In [1]: import numpy as np

In [2]: np.set_printoptions(precision=3, suppress=True, linewidth=160, legacy="1.25")

In [3]: def rnd(a):
   ...:     return np.round(a, 3) + 0
   ...: 

In [4]: W0 = np.loadtxt("layer13.csv", delimiter=",")

In [5]: print(W0)
[[-7.005 -1.057 -7.707  3.057]
 [-4.438 -0.681 -8.399  8.378]
 [-3.561 -4.008 -5.033  2.403]
 [ 6.043  0.243  7.353 -3.867]
 [ 4.579 -6.692  4.734 -3.542]
 [ 3.884 -0.296  0.916  4.427]
 [12.599 -0.728 10.089  1.206]
 [ 1.247 -0.157  0.356  1.448]
 [10.098  2.875 10.685 -2.767]
 [-3.339  7.168 -5.802  7.498]
 [-6.31   4.095 -3.136 -2.901]
 [-4.139 -6.231 -4.443 -0.323]
 [ 4.923 -0.13   5.593 -2.386]
 [ 4.066  6.623  3.134  2.771]
 [-6.     3.196 -3.442 -2.355]
 [-4.496  6.687 -4.816  3.602]
 [-1.107  3.692 -2.008  2.905]]

In [6]: Ac = W0 - W0.mean(axis=0)

In [7]: evecs = np.linalg.svd(Ac)[2][:3]

In [8]: B = Ac - Ac @ evecs.T @ evecs

In [9]: print(rnd((Ac @ evecs.T).std(axis=0)))
[8.421 4.177 3.198]

In [10]: print(rnd(B.std(axis=0)))
[0.027 0.005 0.031 0.017]

In [11]: print(rnd(np.linalg.norm(B) / np.linalg.norm(Ac)))
0.004

In [12]: arr = np.load("block14.npy")

In [13]: print(rnd(arr))
[[ 1.13  -0.773 -0.185 -0.184  0.563]
 [-0.773  0.532  0.194  0.117 -0.362]
 [-0.185  0.194  1.795 -0.198  0.507]
 [-0.184  0.117 -0.198  0.06  -0.169]
 [ 0.563 -0.362  0.507 -0.169  0.484]]

In [14]: rank = np.linalg.matrix_rank(arr)

In [15]: print(rank)
2

In [16]: ns = np.linalg.svd(arr)[2][rank:].T

In [17]: print([int(np.linalg.matrix_rank(np.delete(arr, i, axis=0))) for i in range(5)])
[2, 2, 2, 2, 2]

In [18]: print([int(np.linalg.matrix_rank(arr[:, :j + 1])) for j in range(5)])
[1, 2, 2, 2, 2]

In [19]: print(np.allclose(arr @ ns, 0))
True

In [20]: B = np.array([[-1, 2], [1, -2]])

In [21]: W2 = np.kron(B, arr)

In [22]: print(W2.shape)
(10, 10)

In [23]: print([round(float(x), 3) for x in np.linalg.svd(arr, compute_uv=False)[:3]])
[2.0, 2.0, 0.0]

In [24]: print(rnd(np.linalg.norm(arr, 2) / np.linalg.norm(arr)))
0.707

In [25]: print(np.linalg.matrix_rank(arr, rtol=0.1))
2

In [26]: E = np.load("case19.npy")

In [27]: print(E)
[[ 0  2  0  2  1  0]
 [ 2  1  2  0  0 10]
 [ 1  1  1  1  2  5]]

In [28]: # column 5 is much longer than the rest

In [29]: G = E.T @ E

In [30]: print(np.linalg.matrix_rank(G))
3

In [31]: print(rnd(np.linalg.svd(E, compute_uv=False) ** 2))
[138.012  11.464   1.525]

In [32]: print(rnd(np.linalg.eigvalsh(G)[::-1]))
[138.012  11.464   1.525   0.      0.      0.   ]

In [33]: print(G)
[[  5   3   5   1   2  25]
 [  3   6   3   5   4  15]
 [  5   3   5   1   2  25]
 [  1   5   1   5   4   5]
 [  2   4   2   4   5  10]
 [ 25  15  25   5  10 125]]

In [34]: print(np.count_nonzero(E))
13

In [35]: print(E.sum(axis=1))
[ 5 15 11]

In [36]: B = E / np.sqrt((E ** 2).mean(axis=1, keepdims=True))

In [37]: print(rnd(np.linalg.norm(B, axis=1)))
[2.449 2.449 2.449]

In [38]: print(rnd(B[2]))
[0.426 0.426 0.426 0.426 0.853 2.132]

In [39]: u, r1 = E[2], E[1]

In [40]: print(u @ r1)
55

In [41]: p = (u @ r1) / (u @ u) * u

In [42]: print(np.outer(u, r1))
[[ 2  1  2  0  0 10]
 [ 2  1  2  0  0 10]
 [ 2  1  2  0  0 10]
 [ 2  1  2  0  0 10]
 [ 4  2  4  0  0 20]
 [10  5 10  0  0 50]]

In [43]: print(rnd((r1 - p) @ u))
0.0

In [44]: B = E / np.linalg.norm(E, axis=1, keepdims=True)

In [45]: G = B @ B.T

In [46]: print((G - 2 * np.eye(3)).round(6).argmax(axis=1))
[2 2 1]

In [47]: print(rnd(np.linalg.norm(B, axis=1)))
[1. 1. 1.]

In [48]: print(rnd(G))
[[1.    0.064 0.348]
 [0.064 1.    0.917]
 [0.348 0.917 1.   ]]

In [49]: J = np.load("w.npy")

In [50]: print(rnd(J))
[[0.273 0.273 0.182 0.273]
 [0.182 0.273 0.273 0.273]
 [0.333 0.222 0.444 0.   ]
 [0.111 0.333 0.222 0.333]]

In [51]: blk = np.stack([J, 2 * J, J[::-1]])

In [52]: print(np.linalg.matrix_rank(blk.reshape(3, -1)))
2

In [53]: print(rnd(np.einsum("bij,cij->bc", blk, blk)))
[[1.154 2.309 0.99 ]
 [2.309 4.617 1.98 ]
 [0.99  1.98  1.154]]

In [54]: F = np.load("dump.npy")

In [55]: print(F)
[[ 0  0  0  0  0]
 [ 0  0  0  0  0]
 [-1  0  0  2  1]
 [ 0  1  0  0  1]
 [-1  0 -2 -2  0]]

In [56]: rng = np.random.default_rng(44)

In [57]: idx = rng.permutation(5)

In [58]: print(idx)
[2 3 0 4 1]

In [59]: B = F[idx][:, idx]

In [60]: print(np.diag(B))
[0 0 0 0 0]

In [61]: print(rnd(np.linalg.det(B)), rnd(np.linalg.det(F[idx])))
0.0 0.0

In [62]: M = np.load("data.npy")

In [63]: print(M)
[[ 1  2  3  6]
 [-1  1 -3  3]
 [ 1  2  8 16]
 [-1  1 -8  8]]

In [64]: print(rnd(np.sort(np.abs(np.linalg.eigvals(J)))[::-1]))
[1.    0.205 0.205 0.029]

In [65]: print(rnd(J @ np.ones(4)))
[1. 1. 1. 1.]

In [66]: p = np.eye(4)[2]

In [67]: for _ in range(4):
    ...:     p = p @ J
    ...:     print(p.round(3))
    ...: 
[0.333 0.222 0.444 0.   ]
[0.279 0.25  0.319 0.152]
[0.245 0.266 0.294 0.195]
[0.235 0.27  0.291 0.204]

In [68]: feats = np.load("x.npy")

In [69]: print(feats)
[[ 0  0  0]
 [-4  4 -4]
 [-4  4 -4]]

In [70]: rank = np.linalg.matrix_rank(feats)

In [71]: print(rank)
1

In [72]: ns = np.linalg.svd(feats)[2][rank:].T

In [73]: print(rnd(ns @ ns.T))
[[ 0.667  0.333 -0.333]
 [ 0.333  0.667  0.333]
 [-0.333  0.333  0.667]]

In [74]: print([int(np.linalg.matrix_rank(np.delete(feats, i, axis=0))) for i in range(3)])
[1, 1, 1]

In [75]: print([int(np.linalg.matrix_rank(feats[:i])) for i in range(1, len(feats) + 1)])
[0, 1, 1]

In [76]: print(np.linalg.matrix_rank(feats.T @ feats), np.linalg.matrix_rank(feats @ feats.T))
1 1

In [77]: Uu, sigma, Vh = np.linalg.svd(feats)

In [78]: evecs = Vh[:(sigma > 1e-8).sum()]

In [79]: x = feats[0] + 5 * feats[2] + rng.integers(2) * np.eye(3)[0]

In [80]: print(x)
[-19.  20. -20.]

In [81]: print(np.allclose(evecs.T @ evecs @ x, x))
False

In [82]: print(np.linalg.matrix_rank(np.vstack([feats, x])))
2

In [83]: print(np.kron(np.eye(2, dtype=int), feats))
[[ 0  0  0  0  0  0]
 [-4  4 -4  0  0  0]
 [-4  4 -4  0  0  0]
 [ 0  0  0  0  0  0]
 [ 0  0  0 -4  4 -4]
 [ 0  0  0 -4  4 -4]]

In [84]: print(rnd(np.linalg.det(2 * feats)), rnd(np.linalg.det(feats)))
0.0 0.0

In [85]: print(np.einsum("ij,ji->", feats, feats))
0

In [86]: print(rnd(np.linalg.det(feats[::-1])))
0.0

In [87]: m1 = np.loadtxt("sample19.csv", delimiter=",")

In [88]: print(m1)
[[-3.795  1.265]
 [ 1.265  3.795]]

In [89]: # symmetric, so the eigenvalues are real

In [90]: theta = np.radians(120)

In [91]: Rm = np.eye(2)

In [92]: Rm[1, 1] = Rm[0, 0] = np.cos(theta)

In [93]: Rm[1, 0], Rm[0, 1] = -np.sin(theta), np.sin(theta)

In [94]: print(rnd(Rm))
[[-0.5    0.866]
 [-0.866 -0.5  ]]

In [95]: B = m1 @ Rm.T

In [96]: print(np.allclose(np.linalg.norm(m1, axis=1), np.linalg.norm(B, axis=1)))
True

In [97]: print(rnd(np.linalg.svd(m1, compute_uv=False)), rnd(np.linalg.svd(B, compute_uv=False)))
[4. 4.] [4. 4.]

In [98]: print(rnd(B))
[[ 2.993  2.654]
 [ 2.654 -2.993]]

In [99]: print(rnd(np.linalg.eigvals(m1)))
[-4.  4.]

In [100]: print(rnd(np.einsum("ij,ji->", m1, m1)))
32.004

In [101]: print(rnd(m1[:, 0] @ m1[:, 1]))
0.0

In [102]: print(rnd(m1 @ m1.T))
[[16.002  0.   ]
 [ 0.    16.002]]

In [103]: print(rnd(np.linalg.norm(m1, axis=0)))
[4. 4.]

In [104]: print(rnd(np.linalg.pinv(m1)))
[[-0.237  0.079]
 [ 0.079  0.237]]

In [105]: print(rnd(m1.T @ m1))
[[16.002  0.   ]
 [ 0.    16.002]]
